% python3 -q
>>> import numpy as np
>>> from numpy import linalg as LA
>>> np.set_printoptions(precision=2, suppress=True, linewidth=140)
>>> tidy = lambda a: np.round(a, 2) + 0
>>> M = np.loadtxt("sample12.csv", delimiter=",")
>>> print(tidy(M))
[[0.14 0.   0.14 0.29 0.29 0.14]
 [0.   0.5  0.   0.25 0.25 0.  ]
 [0.   0.   0.43 0.29 0.14 0.14]
 [0.   0.12 0.12 0.5  0.   0.25]
 [0.3  0.3  0.   0.2  0.1  0.1 ]
 [0.   0.25 0.17 0.25 0.08 0.25]]
>>> x0 = np.array([1, 2, 0, 2, 0, 0])
>>> rhs = M @ x0
>>> print(tidy(rhs))
[0.71 1.5  0.57 1.25 1.3  1.  ]
>>> print(tidy(LA.solve(M, M[:, 1])))
[0. 1. 0. 0. 0. 0.]
>>> print(tidy(LA.solve(M, rhs + M[:, 2])))
[1. 2. 1. 2. 0. 0.]
>>> M2 = np.array([[0, 0, 0], [3, 3, 4], [5, 3, 3], [0, 1, 4], [4, 3, 0], [0, 4, 2]])
>>> print(tidy(M @ M2))
[[1.86 2.14 1.86]
 [2.5  2.5  3.  ]
 [2.71 2.57 2.71]
 [1.   2.25 3.38]
 [1.3  1.8  2.2 ]
 [1.92 2.75 3.  ]]
>>> print(LA.matrix_rank(np.vstack([M, M2.T])))
6
>>> print(np.vstack([M, M2.T]).shape)
(9, 6)
>>> print(tidy(M2.T @ M.T))
[[1.86 2.5  2.71 1.   1.3  1.92]
 [2.14 2.5  2.57 2.25 1.8  2.75]
 [1.86 3.   2.71 3.38 2.2  3.  ]]
>>> print(tidy(LA.matrix_power(M, 100)))
[[0.04 0.23 0.13 0.33 0.11 0.16]
 [0.04 0.23 0.13 0.33 0.11 0.16]
 [0.04 0.23 0.13 0.33 0.11 0.16]
 [0.04 0.23 0.13 0.33 0.11 0.16]
 [0.04 0.23 0.13 0.33 0.11 0.16]
 [0.04 0.23 0.13 0.33 0.11 0.16]]
>>> p = np.eye(6)[4]
>>> for _ in range(3):
...     p = p @ M
...     print(p.round(2))
... 
[0.3 0.3 0.  0.2 0.1 0.1]
[0.07 0.23 0.08 0.31 0.18 0.13]
[0.06 0.24 0.11 0.32 0.12 0.15]
>>> f, g = M[3], M[4]
>>> print(tidy(f @ f))
0.34
>>> print(tidy(f @ g))
0.16
>>> p = (f @ g) / (f @ f) * f
>>> print(tidy(p))
[0.   0.06 0.06 0.24 0.   0.12]
>>> print(tidy(g - p))
[ 0.3   0.24 -0.06 -0.04  0.1  -0.02]
>>> print(LA.matrix_rank(np.outer(f, g)))
1
>>> x0 = np.array([0, 3, -2, 1, -1, 0])
>>> print(tidy(M @ np.ones(6)))
[1. 1. 1. 1. 1. 1.]
>>> print(tidy(M * x0))
[[ 0.    0.   -0.29  0.29 -0.29  0.  ]
 [ 0.    1.5   0.    0.25 -0.25  0.  ]
 [ 0.    0.   -0.86  0.29 -0.14  0.  ]
 [ 0.    0.38 -0.25  0.5   0.    0.  ]
 [ 0.    0.9   0.    0.2  -0.1   0.  ]
 [ 0.    0.75 -0.33  0.25 -0.08  0.  ]]
>>> print((M @ x0).argmax())
1
>>> print(tidy(M @ x0))
[-0.29  1.5  -0.71  0.62  1.    0.58]
>>> print(tidy(np.einsum("ij,j->i", M, x0)))
[-0.29  1.5  -0.71  0.62  1.    0.58]
>>> E = np.load("x.npy")
>>> print(E)
[[1 3 4 2 5]
 [3 1 3 4 2]
 [4 3 1 3 4]
 [2 4 3 1 3]
 [5 2 4 3 1]]
>>> ev, V = LA.eig(E)
>>> print(tidy(np.sort(LA.eigvals(E @ E))))
[  0.32   5.67   8.05  21.33 203.62]
>>> print(tidy(np.sort(LA.eigvals(LA.inv(E)))))
[-0.42 -0.35 -0.22  0.07  1.76]
>>> print(tidy(np.sort(LA.eigvals(E.T))))
[-4.62 -2.84 -2.38  0.57 14.27]
>>> print(tidy(ev))
[14.27  0.57 -4.62 -2.38 -2.84]
>>> print(np.all(LA.eigvalsh(E) > 0))
False
>>> print(tidy(LA.eigvalsh(E).min()))
-4.62
>>> K = np.load("mat.npy")
>>> print(tidy(K))
[[ 0.69 -0.1  -0.71]
 [-0.1   0.97 -0.24]
 [-0.71 -0.24 -0.66]]
>>> hat = np.triu(np.array([[3, -8, 4], [-7, 4, 9], [1, 5, 8]]), 1) + np.eye(3)
>>> M2 = hat @ K @ LA.inv(hat)
>>> print(tidy(LA.det(M2)))
-1.0
>>> print(np.trace(M2), np.trace(K))
1.0 1.0
>>> print(tidy(M2))
[[ -1.34 -19.49 179.32]
 [ -6.51 -53.24 498.98]
 [ -0.71  -5.93  55.58]]
>>> feats = np.loadtxt("data.csv", delimiter=",")
>>> print(tidy(feats))
[[ 29.93 -47.54  17.27 -47.9  -14.25  58.9   41.44  -8.98]
 [ 24.85 -37.7   14.25 -37.09 -12.09  45.24  33.97  -5.13]
 [ 24.66 -37.34  14.13 -36.69 -12.01  44.74  33.69  -5.  ]
 [ 18.91 -26.77  10.66 -25.11  -9.76  30.27  25.69  -1.31]
 [ 18.67 -26.35  10.52 -24.65  -9.67  29.71  25.37  -1.18]
 [ 15.16 -20.28   8.38 -18.04  -8.41  21.55  20.76   0.64]
 [  7.96  -8.94   3.98  -5.94  -5.99   6.93  11.95   3.01]
 [  6.56  -6.97   3.13  -3.92  -5.52   4.55  10.34   3.18]
 [  6.51  -6.91   3.09  -3.85  -5.5    4.46  10.28   3.18]
 [  3.71  -3.29   1.42  -0.33  -4.45   0.4    7.06   3.07]
 [  1.08  -0.5   -0.02   1.74  -2.96  -1.87   3.72   2.03]
 [  0.06  -0.1    0.15  -0.42   0.41   0.41  -0.41  -0.17]
 [  0.68  -0.68   1.12  -2.58   2.54   2.43  -2.41  -0.66]
 [  0.83  -0.79   1.32  -2.97   2.93   2.76  -2.77  -0.69]
 [  2.86  -1.63   3.83  -6.76   7.38   5.62  -6.96  -0.13]
 [  4.2   -1.79   5.43  -8.56  10.11   6.6   -9.66   0.81]
 [  4.65  -1.79   5.98  -9.09  11.04   6.82 -10.61   1.2 ]
 [  4.98  -1.77   6.37  -9.45  11.7    6.95 -11.29   1.5 ]
 [  5.36  -1.73   6.82  -9.84  12.48   7.06 -12.09   1.87]
 [  5.83  -1.66   7.38 -10.3   13.44   7.16 -13.1    2.36]
 [  7.73  -1.11   9.67 -11.82  17.42   7.07 -17.36   4.63]
 [ 10.55   0.45  13.13 -13.25  23.62   5.67 -24.33   8.86]
 [ 19.85  11.53  25.25 -11.87  47.21  -8.55 -53.23  29.16]
 [ 21.5   14.46  27.53 -10.69  51.98 -12.59 -59.41  33.79]
 [ 21.89  15.19  28.08 -10.37  53.13 -13.61 -60.91  34.92]
 [ 25.48  22.77  33.23  -6.66  64.29 -24.26 -75.7   46.22]]
>>> U, s, VT = LA.svd(feats)
>>> V = VT[:(s > 1e-8).sum()]
>>> rng = np.random.default_rng(96845)
>>> x0 = feats[16] + 2 * feats[22] + rng.integers(2) * np.eye(8)[1]
>>> print(tidy(x0))
[  44.35   21.26   56.47  -32.83  105.45  -10.27 -117.06   59.52]
>>> print(tidy(LA.norm(x0 - V.T @ V @ x0)))
0.0
>>> print(tidy(V.T @ V))
[[ 0.35 -0.15  0.25 -0.14  0.04  0.02  0.09  0.34]
 [-0.15  0.21 -0.08  0.19  0.08 -0.23 -0.2   0.  ]
 [ 0.25 -0.08  0.2  -0.13  0.12  0.03 -0.05  0.24]
 [-0.14  0.19 -0.13  0.33 -0.14 -0.35  0.05  0.08]
 [ 0.04  0.08  0.12 -0.14  0.37  0.05 -0.43  0.04]
 [ 0.02 -0.23  0.03 -0.35  0.05  0.46  0.04 -0.27]
 [ 0.09 -0.2  -0.05  0.05 -0.43  0.04  0.58  0.03]
 [ 0.34  0.    0.24  0.08  0.04 -0.27  0.03  0.51]]
>>> print(tidy(np.diag(V.T @ V)))
[0.35 0.21 0.2  0.33 0.37 0.46 0.58 0.51]
